% ipython --no-banner

In [1]: import numpy as np

In [2]: from numpy import linalg as LA

In [3]: np.set_printoptions(precision=2, suppress=True, linewidth=160)

In [4]: A = np.loadtxt("test11.csv", delimiter=",")

In [5]: print(A)
[[-1.53  0.35 -1.54  0.32  1.23  1.6 ]
 [-0.59 -0.77 -1.62  1.5  -1.21 -1.32]
 [-0.23  2.77 -0.33 -0.05 -0.11 -1.06]
 [ 1.06  0.32 -1.33 -1.17 -1.76  1.25]
 [-0.82  0.57  1.41  1.44 -1.49  1.31]
 [ 2.11  0.41 -0.38  1.79  0.84  0.55]]

In [6]: print(A.mean(axis=0))
[ 0.    0.61 -0.63  0.64 -0.42  0.39]

In [7]: print(np.count_nonzero(A))
36

In [8]: print(np.round(LA.norm(A), 2))
7.35

In [9]: print(LA.matrix_rank(A))
6

In [10]: print(A.sum(axis=1))
[ 0.44 -4.01  0.98 -1.63  2.41  5.32]

In [11]: print(np.round(np.abs(A).max(), 2))
2.77

In [12]: print(A.shape)
(6, 6)

In [13]: vec = np.array([0, -2, 2, -2, 2, 1])

In [14]: target = A @ vec

In [15]: print(target)
[-0.37 -8.43 -7.38 -3.21 -2.87 -2.94]

In [16]: print(np.round(LA.solve(A, A[:, 1]), 2) + 0)
[0. 1. 0. 0. 0. 0.]

In [17]: print(np.round(LA.solve(A.T, A[0]), 2) + 0)
[1. 0. 0. 0. 0. 0.]

In [18]: M2 = LA.inv(A)

In [19]: print(np.round(LA.det(A) * LA.det(M2), 2))
1.0

In [20]: print(LA.inv(M2))
[[-1.53  0.35 -1.54  0.32  1.23  1.6 ]
 [-0.59 -0.77 -1.62  1.5  -1.21 -1.32]
 [-0.23  2.77 -0.33 -0.05 -0.11 -1.06]
 [ 1.06  0.32 -1.33 -1.17 -1.76  1.25]
 [-0.82  0.57  1.41  1.44 -1.49  1.31]
 [ 2.11  0.41 -0.38  1.79  0.84  0.55]]

In [21]: print(np.allclose(M2, A.T))
False

In [22]: print((np.abs(M2) > 1e-9).astype(int))
[[1 1 1 1 1 1]
 [1 1 1 1 1 1]
 [1 1 1 1 1 1]
 [1 1 1 1 1 1]
 [1 1 1 1 1 1]
 [1 1 1 1 1 1]]

In [23]: print(np.round(LA.slogdet(A)[0], 2))
-1.0

In [24]: print(np.allclose(A, A.T))
False

In [25]: print(np.round(LA.det(A), 2))
-729.0

In [26]: print(np.round(np.trace(A), 2))
-4.74

In [27]: print(round(np.abs(LA.eigvals(A)).max(), 2))
3.0

In [28]: print(LA.norm(A, axis=0))
[3. 3. 3. 3. 3. 3.]

In [29]: arr = np.array([[-1.4, -0.9, -2.1, -2.5, -0.3, 0.4, -0.2, 1.3, 0.4],
    ...:     [2.0, -1.1, 1.3, 0.0, 0.0, 0.6, -0.7, -1.5, -1.1],
    ...:     [0.0, 1.1, -1.6, -1.6, 1.1, 1.1, -0.9, -1.1, -0.9],
    ...:     [0.6, 1.5, -0.2, 1.0, -0.5, -0.5, -0.7, -0.5, -0.5],
    ...:     [-1.4, -0.2, 1.9, -0.2, 0.1, 0.7, -3.2, 1.7, -0.6],
    ...:     [-0.7, -1.7, -1.3, -1.2, 0.7, 0.6, 0.5, 2.9, -0.3],
    ...:     [-1.1, -0.8, 0.3, 0.4, -2.1, -1.3, 0.8, 1.4, -1.1],
    ...:     [0.0, 0.4, 0.7, -0.2, -1.7, -0.9, -1.9, 1.5, 1.6],
    ...:     [-1.3, -0.5, 2.6, 0.4, 1.7, -0.5, -0.8, -2.0, -0.3],
    ...:     [-0.7, 1.4, 0.4, -0.4, -0.4, -0.9, -1.9, -1.0, 0.3]])

In [30]: rng = np.random.default_rng(8465)

In [31]: arr[4] = arr[2] + 0.02 * rng.normal(size=9)

In [32]: print(arr)
[[-1.4  -0.9  -2.1  -2.5  -0.3   0.4  -0.2   1.3   0.4 ]
 [ 2.   -1.1   1.3   0.    0.    0.6  -0.7  -1.5  -1.1 ]
 [ 0.    1.1  -1.6  -1.6   1.1   1.1  -0.9  -1.1  -0.9 ]
 [ 0.6   1.5  -0.2   1.   -0.5  -0.5  -0.7  -0.5  -0.5 ]
 [-0.01  1.1  -1.6  -1.57  1.13  1.09 -0.87 -1.07 -0.89]
 [-0.7  -1.7  -1.3  -1.2   0.7   0.6   0.5   2.9  -0.3 ]
 [-1.1  -0.8   0.3   0.4  -2.1  -1.3   0.8   1.4  -1.1 ]
 [ 0.    0.4   0.7  -0.2  -1.7  -0.9  -1.9   1.5   1.6 ]
 [-1.3  -0.5   2.6   0.4   1.7  -0.5  -0.8  -2.   -0.3 ]
 [-0.7   1.4   0.4  -0.4  -0.4  -0.9  -1.9  -1.    0.3 ]]

In [33]: Q, R = LA.qr(arr)

In [34]: print(np.allclose(R.T @ R, arr.T @ arr))
True

In [35]: print(np.trace(Q @ Q.T))
9.0

In [36]: print(np.round(Q @ R, 2) + 0)
[[-1.4  -0.9  -2.1  -2.5  -0.3   0.4  -0.2   1.3   0.4 ]
 [ 2.   -1.1   1.3   0.    0.    0.6  -0.7  -1.5  -1.1 ]
 [ 0.    1.1  -1.6  -1.6   1.1   1.1  -0.9  -1.1  -0.9 ]
 [ 0.6   1.5  -0.2   1.   -0.5  -0.5  -0.7  -0.5  -0.5 ]
 [-0.01  1.1  -1.6  -1.57  1.13  1.09 -0.87 -1.07 -0.89]
 [-0.7  -1.7  -1.3  -1.2   0.7   0.6   0.5   2.9  -0.3 ]
 [-1.1  -0.8   0.3   0.4  -2.1  -1.3   0.8   1.4  -1.1 ]
 [ 0.    0.4   0.7  -0.2  -1.7  -0.9  -1.9   1.5   1.6 ]
 [-1.3  -0.5   2.6   0.4   1.7  -0.5  -0.8  -2.   -0.3 ]
 [-0.7   1.4   0.4  -0.4  -0.4  -0.9  -1.9  -1.    0.3 ]]

In [37]: print(Q.shape, R.shape)
(10, 9) (9, 9)

In [38]: print(round(abs(R[0, 0]), 2), np.round(LA.norm(arr[:, 0]), 2))
3.19 3.19

In [39]: data = np.array([[-8.0, 0.7, -1.3],
    ...:     [-1.0, 0.6, -0.1],
    ...:     [2.0, 0.7, 0.4],
    ...:     [-14.0, -0.4, 1.0],
    ...:     [-9.0, -0.5, 1.3],
    ...:     [-10.0, -1.5, -0.2]])

In [40]: M2 = data + rng.integers(-2, 3, (6, 1)) @ rng.integers(-2, 3, (1, 3))

In [41]: print(M2)
[[-10.   -3.3   2.7]
 [ -1.    0.6  -0.1]
 [  1.   -1.3   2.4]
 [-12.    3.6  -3. ]
 [ -7.    3.5  -2.7]
 [-11.   -3.5   1.8]]

In [42]: print(np.round(LA.svd(M2 - data, compute_uv=False), 2) + 0)
[11.22  0.    0.  ]

In [43]: Q, R = LA.qr(data)

In [44]: print(np.round(np.trace(Q @ Q.T), 2))
3.0

In [45]: print(Q @ R)
[[ -8.    0.7  -1.3]
 [ -1.    0.6  -0.1]
 [  2.    0.7   0.4]
 [-14.   -0.4   1. ]
 [ -9.   -0.5   1.3]
 [-10.   -1.5  -0.2]]

In [46]: print(R)
[[21.12  0.96 -0.59]
 [ 0.   -1.75  0.5 ]
 [ 0.    0.   -2.  ]]

In [47]: print(np.allclose(R.T @ R, data.T @ data))
True

In [48]: print(round(float(abs(R[0, 0])), 2), round(float(LA.norm(data[:, 0])), 2))
21.12 21.12

In [49]: print(np.round(Q.T @ Q, 2) + 0)
[[1. 0. 0.]
 [0. 1. 0.]
 [0. 0. 1.]]

In [50]: lab = rng.permutation(3)

In [51]: M2 = data[:, lab] * rng.choice([-1, 1], 3)

In [52]: print(M2)
[[  1.3  -8.    0.7]
 [  0.1  -1.    0.6]
 [ -0.4   2.    0.7]
 [ -1.  -14.   -0.4]
 [ -1.3  -9.   -0.5]
 [  0.2 -10.   -1.5]]

In [53]: U, _, vt = LA.svd(data.T @ M2)

In [54]: print(lab)
[2 0 1]

In [55]: print(np.round(LA.lstsq(data, M2)[0], 2) + 0)
[[ 0.  1.  0.]
 [ 0.  0.  1.]
 [-1.  0.  0.]]

In [56]: mat = np.load("layer9.npy")

In [57]: print(mat)
[[ 0.69  1.03  0.34 -0.52]
 [ 0.7   1.    0.3  -0.5 ]
 [-0.6  -0.2  -0.5   1.5 ]
 [ 1.3  -0.9  -0.4   1.3 ]
 [ 0.4   0.9  -0.8  -0.1 ]]

In [58]: hat = mat @ LA.solve(mat.T @ mat, mat.T)

In [59]: print(hat.round(2) + 0)
[[ 0.52  0.5   0.01 -0.01 -0.02]
 [ 0.5   0.48 -0.01  0.01  0.02]
 [ 0.01 -0.01  1.    0.    0.  ]
 [-0.01  0.01  0.    1.    0.  ]
 [-0.02  0.02  0.    0.    1.  ]]

In [60]: E = np.load("x.npy")

In [61]: print(E)
[[ 1  1  1  1 -1 -1 -1 -1]
 [ 1 -1  1 -1 -1  1 -1  1]
 [ 1 -1 -1  1 -1  1  1 -1]
 [ 1  1 -1 -1 -1 -1  1  1]]

In [62]: u, g = E[3], E[2]

In [63]: print(u @ g)
0

In [64]: print(u @ u)
8

In [65]: p = (u @ g) / (u @ u) * u

In [66]: print(LA.matrix_rank(np.outer(u, g)))
1

In [67]: print(p)
[ 0.  0. -0. -0. -0. -0.  0.  0.]

In [68]: print(np.round(LA.norm(u + g) ** 2 + LA.norm(u - g) ** 2, 2))
32.0

In [69]: print(np.outer(u, g))
[[ 1 -1 -1  1 -1  1  1 -1]
 [ 1 -1 -1  1 -1  1  1 -1]
 [-1  1  1 -1  1 -1 -1  1]
 [-1  1  1 -1  1 -1 -1  1]
 [-1  1  1 -1  1 -1 -1  1]
 [-1  1  1 -1  1 -1 -1  1]
 [ 1 -1 -1  1 -1  1  1 -1]
 [ 1 -1 -1  1 -1  1  1 -1]]

In [70]: M2 = np.array([[2, -5, 9],
    ...:     [-3, 2, -9],
    ...:     [-3, 2, -5],
    ...:     [0, 7, -4],
    ...:     [-9, -9, 1],
    ...:     [-2, -5, -4],
    ...:     [-8, 0, 3],
    ...:     [-9, 9, 4]])

In [71]: print(LA.matrix_rank(np.vstack([E, M2.T])))
7

In [72]: print(np.vstack([E, M2.T]).shape)
(7, 8)

In [73]: u = np.array([1, -2])

In [74]: print(np.cross(E[1, :3], E[2, :3]))
[2 2 0]

In [75]: print(np.correlate(E[1], E[2], "full"))
[-1  2 -1  0  3 -6  3  0 -3  6 -3  0  1 -2  1]
